% ipython --no-banner

In [1]: import numpy as np

In [2]: from numpy import linalg as LA

In [3]: np.set_printoptions(suppress=True, linewidth=120)

In [4]: E = np.loadtxt("arr.csv", delimiter=",")

In [5]: E
Out[5]: 
array([[7., 6.],
       [6., 2.]])

In [6]: w, V = LA.eigh(E)

In [7]: np.round(V.T @ V, 3) + 0
Out[7]: 
array([[1., 0.],
       [0., 1.]])

In [8]: w.round(3)
Out[8]: array([-2., 11.])

In [9]: np.round(LA.eigvalsh(E + 2 * np.eye(2)), 3)
Out[9]: array([ 0., 13.])

In [10]: np.unique(w.round(6) + 0, return_counts=True)[1]
Out[10]: array([1, 1])

In [11]: np.abs(V[:, -1]).round(6).argmax()
Out[11]: np.int64(0)

In [12]: E.reshape(2, -1)
Out[12]: 
array([[7., 6.],
       [6., 2.]])

In [13]: T = E.reshape(2, 2, -1)

In [14]: np.swapaxes(T, 1, 2)[1]
Out[14]: array([[6., 2.]])

In [15]: np.einsum("ihd,jhd->hij", T, T).shape
Out[15]: (2, 2, 2)

In [16]: np.einsum("ihd,ihd->ih", T, T)
Out[16]: 
array([[49., 36.],
       [36.,  4.]])

In [17]: T.shape
Out[17]: (2, 2, 1)

In [18]: w, V = LA.eig(E)

In [19]: w.round(3)
Out[19]: array([11., -2.])

In [20]: round(float(np.prod(w)), 3)
Out[20]: -22.0

In [21]: np.einsum("ij,ji->", E, E)
Out[21]: np.float64(125.0)

In [22]: np.round(LA.eigvals(E), 3)
Out[22]: array([11., -2.])

In [23]: np.round(LA.det(E.T), 3)
Out[23]: np.float64(-22.0)

In [24]: X = np.load("test18.npy")

In [25]: X
Out[25]: 
array([[-1.975,  0.433, -1.386,  1.717,  0.207],
       [ 0.824,  0.027,  0.399, -1.443,  2.465],
       [ 0.534,  2.181,  1.723, -0.284,  0.952],
       [ 0.73 ,  1.493, -1.218,  0.668,  2.075],
       [ 0.99 ,  0.905,  0.475,  0.299, -2.624],
       [-2.518, -0.731, -0.912, -1.133, -0.095],
       [-0.821, -2.226,  0.556,  1.342, -1.124],
       [ 1.69 ,  1.586,  1.408, -1.278,  0.112],
       [-0.039,  0.121,  0.655, -2.895, -0.415],
       [ 1.508,  1.258,  2.106, -0.351,  0.764],
       [ 0.7  ,  1.73 , -1.409, -1.788,  0.58 ],
       [ 1.104,  0.542,  0.483,  2.679,  0.279],
       [-1.937, -1.413,  0.348, -1.006,  1.455],
       [-2.069, -0.956, -1.624, -0.594, -0.904],
       [ 1.285, -0.741,  0.317,  1.752,  1.905],
       [-1.216, -1.044, -2.323, -1.016, -0.051],
       [-2.241,  0.96 ,  1.711,  0.157,  0.319],
       [-0.071, -0.316, -0.221, -0.608, -2.911],
       [-0.118, -2.243, -1.516, -1.287,  0.044],
       [ 1.258, -0.536, -2.457, -0.353, -0.985],
       [ 1.108, -1.822, -0.385,  0.401, -2.036],
       [-1.634,  1.964, -1.513, -0.014, -0.43 ],
       [-1.318, -2.422, -0.652, -0.986,  0.021],
       [-2.048, -1.215,  0.163, -1.315, -1.254]])

In [26]: x0 = np.array([-1, 1, 2, 1, -1])

In [27]: target = X @ x0

In [28]: b, lr = np.zeros(5), 1 / LA.norm(X, 2) ** 2

In [29]: for i in range(30):
    ...:     b -= lr * X.T @ (X @ b - target)
    ...:     if i % 5 == 0: print(i, round(LA.norm(X @ b - target), 3))
    ...: 
0 9.197
5 0.827
10 0.076
15 0.007
20 0.001
25 0.0

In [30]: round(float(LA.cond(X)), 3)
Out[30]: 1.66

In [31]: b.round(3)
Out[31]: array([-1.,  1.,  2.,  1., -1.])

In [32]: x0 = np.array([0, 2, 2, 3, 3])

In [33]: target = X @ x0

In [34]: try:
    ...:     LA.solve(X, target)
    ...: except LA.LinAlgError as e:
    ...:     print("failed:", e)
    ...: 
failed: Last 2 dimensions of the array must be square

In [35]: np.round(LA.lstsq(X, target)[0], 3) + 0
Out[35]: array([0., 2., 2., 3., 3.])

In [36]: rng = np.random.default_rng(91699)

In [37]: target = target + 0.05 * rng.normal(size=24)

In [38]: target.round(3)
Out[38]: 
array([  3.759,   3.916,   9.854,   8.841,  -4.223,  -6.946,  -2.702,   2.433,  -8.319,   7.978,  -2.935,  10.99 ,
        -0.713,  -9.67 ,  10.162,  -9.952,   6.845, -11.596, -11.23 ,  -9.997,  -9.343,  -0.332,  -9.018,  -9.847])

In [39]: b, *_ = LA.lstsq(X, target)

In [40]: b.round()
Out[40]: array([-0.,  2.,  2.,  3.,  3.])

In [41]: round(LA.norm(target - X @ b), 3)
Out[41]: np.float64(0.226)
